% python3 -q
>>> import numpy as np
>>> from numpy import linalg as LA
>>> np.set_printoptions(suppress=True, linewidth=100)
>>> def tidy(a):
...     return np.round(a, 2) + 0
... 
>>> arr = np.loadtxt("sample3.csv", delimiter=",")
>>> arr
array([[ 4.,  5.,  6.,  7.,  8.,  9., 10.],
       [11., 12., 13., 14., 15., 16., 17.],
       [18., 19., 20., 21., 22., 23., 24.],
       [25., 26., 27., 28., 29., 30., 31.],
       [32., 33., 34., 35., 36., 37., 38.],
       [39., 40., 41., 42., 43., 44., 45.],
       [46., 47., 48., 49., 50., 51., 52.],
       [53., 54., 55., 56., 57., 58., 59.],
       [60., 61., 62., 63., 64., 65., 66.],
       [67., 68., 69., 70., 71., 72., 73.],
       [74., 75., 76., 77., 78., 79., 80.],
       [81., 82., 83., 84., 85., 86., 87.],
       [88., 89., 90., 91., 92., 93., 94.]])
>>> Uu, sigma, vt = LA.svd(arr)
>>> tidy(sigma)
array([530.28,   8.99,   0.  ,   0.  ,   0.  ,   0.  ,   0.  ])
>>> B = Uu[:, :2] @ np.diag(sigma[:2]) @ vt[:2]
>>> tidy(LA.norm(arr - B) / LA.norm(arr))
np.float64(0.0)
>>> r = LA.matrix_rank(arr)
>>> r
np.int64(2)
>>> null = LA.svd(arr)[2][r:].T
>>> null.shape
(7, 5)
>>> Uu, sigma, vt = LA.svd(arr)
>>> vecs = vt[:(sigma > 1e-8).sum()]
>>> rng = np.random.default_rng(32969)
>>> x = arr[9] + 5 * arr[1] + rng.integers(2) * np.eye(7)[6]
>>> x
array([122., 128., 134., 140., 146., 152., 159.])
>>> tidy(vecs.T @ vecs)
array([[ 0.46,  0.36,  0.25,  0.14,  0.04, -0.07, -0.18],
       [ 0.36,  0.29,  0.21,  0.14,  0.07,  0.  , -0.07],
       [ 0.25,  0.21,  0.18,  0.14,  0.11,  0.07,  0.04],
       [ 0.14,  0.14,  0.14,  0.14,  0.14,  0.14,  0.14],
       [ 0.04,  0.07,  0.11,  0.14,  0.18,  0.21,  0.25],
       [-0.07,  0.  ,  0.07,  0.14,  0.21,  0.29,  0.36],
       [-0.18, -0.07,  0.04,  0.14,  0.25,  0.36,  0.46]])
>>> tidy(arr @ LA.pinv(arr) @ arr)
array([[ 4.,  5.,  6.,  7.,  8.,  9., 10.],
       [11., 12., 13., 14., 15., 16., 17.],
       [18., 19., 20., 21., 22., 23., 24.],
       [25., 26., 27., 28., 29., 30., 31.],
       [32., 33., 34., 35., 36., 37., 38.],
       [39., 40., 41., 42., 43., 44., 45.],
       [46., 47., 48., 49., 50., 51., 52.],
       [53., 54., 55., 56., 57., 58., 59.],
       [60., 61., 62., 63., 64., 65., 66.],
       [67., 68., 69., 70., 71., 72., 73.],
       [74., 75., 76., 77., 78., 79., 80.],
       [81., 82., 83., 84., 85., 86., 87.],
       [88., 89., 90., 91., 92., 93., 94.]])
>>> tidy(np.trace(LA.pinv(arr) @ arr))
np.float64(2.0)
>>> tidy(LA.norm(arr, 2) / LA.norm(arr))
np.float64(1.0)
>>> J = np.loadtxt("w.csv", delimiter=",")
>>> J
array([[  2.,  -3.,  -4.,   2.,   5.,   0.,   4.,  -3.,  -1.,   0.],
       [  2.,  -1.,   1.,  -1.,   4.,   1.,   4.,  -1.,   4.,   3.],
       [  2.,  -6.,  -4.,   4.,   2.,  -1.,   0.,  -6.,   3.,  -1.],
       [  1.,  -7.,  -5.,  -1.,  -2.,   4.,   4.,  -9.,   7.,  -5.],
       [ -1.,  -8., -10.,  -1.,  -3.,   0.,  -1., -11.,   9.,  -9.],
       [  3.,  -7., -13.,  -2.,   1.,  -4.,  -1., -16.,   5.,  -8.],
       [  2.,  -4., -16.,  -7.,   1.,  -7.,   0., -17.,   7.,  -8.],
       [ -1.,  -7., -14.,  -9.,   2.,  -7.,   5., -12.,   4., -13.],
       [  3., -12., -12.,  -8.,   5.,  -6.,   2., -10.,   3., -12.],
       [  2., -12., -12.,  -6.,   5.,  -3.,  -1.,  -9.,   4.,  -8.],
       [  3., -10., -15.,  -7.,   2.,  -1.,  -2.,  -7.,  -1., -11.],
       [  2., -10., -19.,  -7.,   7.,   2.,   3.,  -4.,  -3.,  -6.],
       [  6.,  -9., -24.,  -6.,   4.,   4.,   1.,  -4.,  -4.,  -7.],
       [  7., -12., -22.,  -4.,   9.,   4.,  -1.,   1.,  -1., -10.],
       [ 10., -12., -25.,  -6.,  11.,   4.,   3.,   5.,  -6., -13.],
       [ 10., -16., -20.,  -4.,  12.,   1.,   5.,   0.,  -4., -17.],
       [  9., -16., -22.,   0.,  15.,  -2.,   6.,   5.,  -2., -19.],
       [ 11., -16., -17.,  -1.,  15.,   1.,   9.,   5.,  -6., -17.],
       [ 14., -20., -15.,  -1.,  11.,   4.,  13.,   0.,  -3., -20.],
       [ 19., -21., -12.,  -5.,   7.,   8.,  11.,  -2.,   1., -18.],
       [ 19., -25.,  -8.,  -5.,  11.,   6.,  16.,   1.,  -4., -21.],
       [ 24., -29., -11.,  -3.,  12.,   8.,  12.,   3.,  -9., -24.],
       [ 25., -24.,  -6.,   2.,  10.,  13.,  15.,   7.,  -8., -19.],
       [ 22., -24., -10.,   6.,   7.,  17.,  19.,  11., -11., -15.],
       [ 25., -27., -13.,   8.,  10.,  19.,  15.,  15., -16., -16.],
       [ 24., -22., -18.,  13.,   5.,  22.,  12.,  17., -15., -19.],
       [ 23., -18., -16.,  14.,   9.,  21.,  13.,  18., -10., -15.],
       [ 21., -16., -14.,  12.,   5.,  25.,  17.,  18.,  -7., -15.],
       [ 16., -21., -14.,  14.,   6.,  23.,  14.,  15.,  -5., -20.],
       [ 21., -26.,  -9.,  15.,   2.,  28.,   9.,  16.,  -7., -16.],
       [ 16., -28., -13.,  19.,   1.,  33.,   7.,  17., -11., -13.],
       [ 14., -26.,  -8.,  19.,  -3.,  31.,   4.,  22., -11., -12.],
       [ 17., -27.,  -7.,  18.,  -4.,  32.,   1.,  20., -12., -16.],
       [ 13., -25., -11.,  17.,  -9.,  31.,  -3.,  19., -13., -11.],
       [ 11., -25.,  -7.,  14., -13.,  36.,  -3.,  20., -16., -12.],
       [ 16., -29., -10.,  19.,  -8.,  33.,  -6.,  21., -15., -11.],
       [ 11., -24., -14.,  16.,  -9.,  36.,  -8.,  21., -19.,  -8.],
       [ 14., -19., -10.,  12.,  -9.,  37.,  -5.,  26., -24.,  -4.],
       [ 14., -21., -15.,  10., -11.,  40.,  -2.,  27., -22.,  -7.],
       [  9., -23., -17.,   8.,  -7.,  41.,  -7.,  26., -22.,  -3.],
       [  6., -21., -20.,  10., -12.,  45., -12.,  23., -26.,   0.]])
>>> Z = J[[30, 25]].astype(float)
>>> for _ in range(7):
...     lab = LA.norm(J[:, None] - Z, axis=-1).argmin(axis=1)
...     Z = np.array([J[lab == j].mean(axis=0) for j in range(2)])
... 
>>> lab
array([1, 1, 1, 1, 1, 1, 1, 1, 1, 1, 1, 1, 1, 1, 1, 1, 1, 1, 1, 1, 1, 1, 1, 0, 0, 0, 0, 0, 0, 0, 0,
       0, 0, 0, 0, 0, 0, 0, 0, 0, 0])
>>> np.abs(Z[1] - Z[0]).argmax()
np.int64(5)
